$ python3 -q
>>> import numpy as np
>>> from numpy import linalg as LA
>>> np.set_printoptions(precision=2, suppress=True, linewidth=160, legacy="1.25")
>>> def rd(a):
...     return np.round(a, 2) + 0
... 
>>> m1 = np.load("case2.npy")
>>> rd(m1)
array([[-0.78,  0.46,  0.28, -0.25,  0.05,  0.05,  0.12,  0.09, -0.05],
       [-0.37, -0.36, -0.2 ,  0.26,  0.3 , -0.28, -0.23,  0.51,  0.39],
       [-0.16,  0.03, -0.17, -0.22, -0.16,  0.1 , -0.83, -0.38,  0.15],
       [ 0.25, -0.16,  0.36, -0.51,  0.6 ,  0.33, -0.11,  0.13,  0.14],
       [ 0.12, -0.02, -0.09, -0.63, -0.41, -0.4 ,  0.21,  0.13,  0.45],
       [ 0.25,  0.69, -0.54, -0.02,  0.38, -0.08, -0.03,  0.13,  0.08],
       [ 0.16,  0.08,  0.29, -0.11,  0.03, -0.6 , -0.36,  0.27, -0.55],
       [-0.25, -0.38, -0.54, -0.38,  0.23, -0.07,  0.2 , -0.18, -0.48],
       [-0.04,  0.01,  0.21,  0.12,  0.39, -0.52,  0.14, -0.66,  0.25]])
>>> # orthonormal columns
>>> rng = np.random.default_rng(18177)
>>> idx = rng.permutation(9)
>>> idx
array([8, 7, 5, 4, 6, 1, 3, 2, 0])
>>> Y = m1[idx][:, idx]
>>> rd(np.sort(np.abs(LA.eigvals(Y))))
array([1., 1., 1., 1., 1., 1., 1., 1., 1.])
>>> np.allclose(Y, m1)
False
>>> rd(np.trace(Y))
-2.6
>>> rd(LA.det(Y)), rd(LA.det(m1[idx]))
(1.0, 1.0)
>>> u = np.array([5, 8])
>>> rd(np.convolve(m1[3], u))
array([ 1.23,  1.15,  0.49,  0.35, -1.03,  6.5 ,  2.13, -0.22,  1.76,  1.15])
>>> x0 = np.array([4, 9, 5, 2, 4, 2, 3, 5, 7])
>>> 9 - LA.matrix_rank(m1 - np.eye(9), tol=1e-8)
1
>>> rd(LA.norm(x0)), rd(LA.norm(m1 @ x0))
(15.13, 15.13)
>>> [p for p in range(1, 25) if np.allclose(LA.matrix_power(m1, p), np.eye(9))]
[]
>>> rd(LA.inv(m1))
array([[-0.78, -0.37, -0.16,  0.25,  0.12,  0.25,  0.16, -0.25, -0.04],
       [ 0.46, -0.36,  0.03, -0.16, -0.02,  0.69,  0.08, -0.38,  0.01],
       [ 0.28, -0.2 , -0.17,  0.36, -0.09, -0.54,  0.29, -0.54,  0.21],
       [-0.25,  0.26, -0.22, -0.51, -0.63, -0.02, -0.11, -0.38,  0.12],
       [ 0.05,  0.3 , -0.16,  0.6 , -0.41,  0.38,  0.03,  0.23,  0.39],
       [ 0.05, -0.28,  0.1 ,  0.33, -0.4 , -0.08, -0.6 , -0.07, -0.52],
       [ 0.12, -0.23, -0.83, -0.11,  0.21, -0.03, -0.36,  0.2 ,  0.14],
       [ 0.09,  0.51, -0.38,  0.13,  0.13,  0.13,  0.27, -0.18, -0.66],
       [-0.05,  0.39,  0.15,  0.14,  0.45,  0.08, -0.55, -0.48,  0.25]])
>>> rd(np.sort(np.abs(np.degrees(np.angle(LA.eigvals(m1))))))
array([  0.  ,  74.5 ,  74.5 , 119.56, 119.56, 125.7 , 125.7 , 172.73, 172.73])
>>> W0 = np.loadtxt("arr.csv", delimiter=",")
>>> W0
array([[-3., -2., -1.,  0.,  1.,  2.,  3.,  4.,  5.,  6.,  7.],
       [ 8.,  9., 10., 11., 12., 13., 14., 15., 16., 17., 18.],
       [19., 20., 21., 22., 23., 24., 25., 26., 27., 28., 29.],
       [30., 31., 32., 33., 34., 35., 36., 37., 38., 39., 40.]])
>>> x0 = np.array([8, 9, 3, 6, 0, 0, 2, 5, 9, 7, 5])
>>> (W0 * x0).sum(axis=1)
array([ 103.,  697., 1291., 1885.])
>>> W0 @ np.eye(11)[6]
array([ 3., 14., 25., 36.])
>>> LA.norm(W0 @ x0) <= LA.norm(W0, 2) * LA.norm(x0) + 1e-9
True
>>> np.einsum("ij,j->i", W0, x0)
array([ 103.,  697., 1291., 1885.])
>>> W0 @ np.ones(11)
array([ 22., 143., 264., 385.])
>>> U, s, Vh = LA.svd(W0)
>>> rd(s)
array([148.39,  11.53,   0.  ,   0.  ])
>>> np.argmax(s[:-1] / (s[1:] + 1e-6)) + 1
2
>>> Y = U[:, :2] @ np.diag(s[:2]) @ Vh[:2]
>>> rd(np.abs(W0 - Y).max())
0.0
>>> rd(Y)
array([[-3., -2., -1.,  0.,  1.,  2.,  3.,  4.,  5.,  6.,  7.],
       [ 8.,  9., 10., 11., 12., 13., 14., 15., 16., 17., 18.],
       [19., 20., 21., 22., 23., 24., 25., 26., 27., 28., 29.],
       [30., 31., 32., 33., 34., 35., 36., 37., 38., 39., 40.]])
>>> rd(LA.norm(W0 - Y) / LA.norm(W0))
0.0
